In [1]: import numpy as np

In [2]: import numpy.linalg as la

In [3]: np.set_printoptions(precision=1, suppress=True, linewidth=160)

In [4]: def tidy(a):
   ...:     return np.round(a, 1) + 0
   ...: 

In [5]: mat = np.load("block3.npy")

In [6]: mat
Out[6]: 
array([[ 1.2,  0.8,  0.5,  0.7],
       [ 0.1, -0.4,  0.6, -0.4],
       [-0.1, -0.2,  0.3,  0.9],
       [-0.1,  0.2,  0. ,  0.4],
       [-0.8, -0.1,  2.1,  0.5]])

In [7]: x0 = np.array([-3, 2, -1, -2])

In [8]: rhs = mat @ x0

In [9]: tidy(la.lstsq(mat, rhs)[0])
Out[9]: array([-3.,  2., -1., -2.])

In [10]: rng = np.random.default_rng(592467)

In [11]: rhs = rhs + 0.3 * rng.normal(size=5)

In [12]: tidy(rhs)
Out[12]: array([-3.6, -1.2, -2.4, -0.1, -1. ])

In [13]: coef, *_ = la.lstsq(mat, rhs)

In [14]: [round(float(la.norm(la.solve(mat.T @ mat + lam * np.eye(4), mat.T @ rhs))), 2) for lam in (0, 1, 10, 100)]
Out[14]: [4.72, 1.9, 0.58, 0.08]

In [15]: coef.round()
Out[15]: array([-3.,  3., -1., -2.])

In [16]: tidy(la.norm(rhs - mat @ coef))
Out[16]: np.float64(0.1)

In [17]: P = mat @ la.solve(mat.T @ mat, mat.T)

In [18]: tidy(np.trace(P))
Out[18]: np.float64(4.0)

In [19]: np.allclose(P @ P, P)
Out[19]: True

In [20]: tidy(np.diag(P))
Out[20]: array([1. , 0.8, 1. , 0.2, 1. ])

In [21]: tidy((np.eye(5) - P) @ mat)
Out[21]: 
array([[0., 0., 0., 0.],
       [0., 0., 0., 0.],
       [0., 0., 0., 0.],
       [0., 0., 0., 0.],
       [0., 0., 0., 0.]])

In [22]: tidy(P @ mat[:, 2])
Out[22]: array([0.5, 0.6, 0.3, 0. , 2.1])

In [23]: X = np.load("x.npy")

In [24]: X
Out[24]: 
array([[ -0.5,  -1.5, -22. ],
       [  0.5,  -0.1,  -4. ],
       [  1.2,  -0.4,   2. ],
       [  1.4,   0.2, -22. ]])

In [25]: # column 2 is much longer than the rest

In [26]: q, R = la.qr(X)

In [27]: q.shape, R.shape
Out[27]: ((4, 3), (3, 3))

In [28]: np.allclose(R.T @ R, X.T @ X)
Out[28]: True

In [29]: tidy(q.T @ q)
Out[29]: 
array([[1., 0., 0.],
       [0., 1., 0.],
       [0., 0., 1.]])

In [30]: tidy(abs(R[0, 0])), tidy(la.norm(X[:, 0]))
Out[30]: (np.float64(2.0), np.float64(2.0))

In [31]: W0 = np.load("a.npy")

In [32]: W0
Out[32]: 
array([[17,  6, 15, 17,  5],
       [ 6, 10,  6, 11,  5],
       [15,  6, 14, 16,  5],
       [17, 11, 16, 23, 10],
       [ 5,  5,  5, 10,  6]])

In [33]: # symmetric, so the eigenvalues are real

In [34]: W0 @ W0
Out[34]: 
array([[ 864,  464,  798, 1036,  390],
       [ 464,  318,  435,  611,  250],
       [ 798,  435,  738,  963,  365],
       [1036,  611,  963, 1295,  510],
       [ 390,  250,  365,  510,  211]])

In [35]: np.allclose(W0, W0.T)
Out[35]: True

In [36]: (W0 + W0.T) / 2
Out[36]: 
array([[17.,  6., 15., 17.,  5.],
       [ 6., 10.,  6., 11.,  5.],
       [15.,  6., 14., 16.,  5.],
       [17., 11., 16., 23., 10.],
       [ 5.,  5.,  5., 10.,  6.]])

In [37]: tidy(la.det(W0))
Out[37]: np.float64(0.0)

In [38]: np.argsort(-la.norm(W0, axis=0).round(6), kind="stable")[:3]
Out[38]: array([3, 0, 2])

In [39]: la.cond(W0) > 100
Out[39]: np.True_

In [40]: tidy(la.norm(W0, 2) / la.norm(W0))
Out[40]: np.float64(1.0)

In [41]: U, s, Vh = la.svd(W0)

In [42]: np.argmax(s[:-1] / (s[1:] + 1e-6)) + 1
Out[42]: np.int64(4)

In [43]: tidy(s)
Out[43]: array([57.8,  8.8,  3.1,  0.4,  0. ])

In [44]: other = U[:, :4] @ np.diag(s[:4]) @ Vh[:4]

In [45]: la.matrix_rank(other)
Out[45]: np.int64(4)

In [46]: tidy(la.norm(W0 - other, 2)), tidy(s[4])
Out[46]: (np.float64(0.0), np.float64(0.0))

In [47]: tidy(other)
Out[47]: 
array([[17.,  6., 15., 17.,  5.],
       [ 6., 10.,  6., 11.,  5.],
       [15.,  6., 14., 16.,  5.],
       [17., 11., 16., 23., 10.],
       [ 5.,  5.,  5., 10.,  6.]])

In [48]: np.allclose(W0[:-1].T @ la.lstsq(W0[:-1].T, W0[-1])[0], W0[-1])
Out[48]: True

In [49]: tidy(np.trace(la.pinv(W0) @ W0))
Out[49]: np.float64(4.0)

In [50]: np.unique(W0.round(6), axis=0).shape
Out[50]: (5, 5)

In [51]: tidy(W0 @ la.pinv(W0) @ W0)
Out[51]: 
array([[17.,  6., 15., 17.,  5.],
       [ 6., 10.,  6., 11.,  5.],
       [15.,  6., 14., 16.,  5.],
       [17., 11., 16., 23., 10.],
       [ 5.,  5.,  5., 10.,  6.]])

In [52]: evals, evecs = la.eigh(W0)

In [53]: x0 = np.array([3, 3, 3, 1, 0])

In [54]: tidy(evecs * np.abs(evals) @ evecs.T)
Out[54]: 
array([[17.,  6., 15., 17.,  5.],
       [ 6., 10.,  6., 11.,  5.],
       [15.,  6., 14., 16.,  5.],
       [17., 11., 16., 23., 10.],
       [ 5.,  5.,  5., 10.,  6.]])

In [55]: x0 @ W0 @ x0
Out[55]: np.int64(1142)

In [56]: tidy(la.eigvalsh(W0[1:, 1:]))
Out[56]: array([ 0. ,  2.9,  6. , 44.1])

In [57]: tidy(x0 @ W0 @ x0 / (x0 @ x0)), tidy(evals[0]), tidy(evals[-1])
Out[57]: (np.float64(40.8), np.float64(0.0), np.float64(57.8))

In [58]: np.abs(W0).sum(axis=1).max(), tidy(np.abs(evals).max())
Out[58]: (np.int64(77), np.float64(57.8))

In [59]: E = np.load("sample18.npy")

In [60]: tidy(E)
Out[60]: 
array([[1. , 0.1],
       [0.1, 0. ]])

In [61]: # symmetric, so the eigenvalues are real

In [62]: other = E + rng.integers(-2, 3, (2, 1)) @ rng.integers(-2, 3, (1, 2))

In [63]: tidy(other)
Out[63]: 
array([[ 1. ,  0.1],
       [-3.9, -2. ]])

In [64]: other - E
Out[64]: 
array([[ 0.,  0.],
       [-4., -2.]])

In [65]: x0 = np.array([0, 2])

In [66]: tidy(E @ x0)
Out[66]: array([0.2, 0. ])

In [67]: (x0 - E @ x0) @ (E @ x0)
Out[67]: np.float64(0.0)

In [68]: np.trace(E)
Out[68]: np.float64(1.0)

In [69]: tidy(E @ E @ x0)
Out[69]: array([0.2, 0. ])
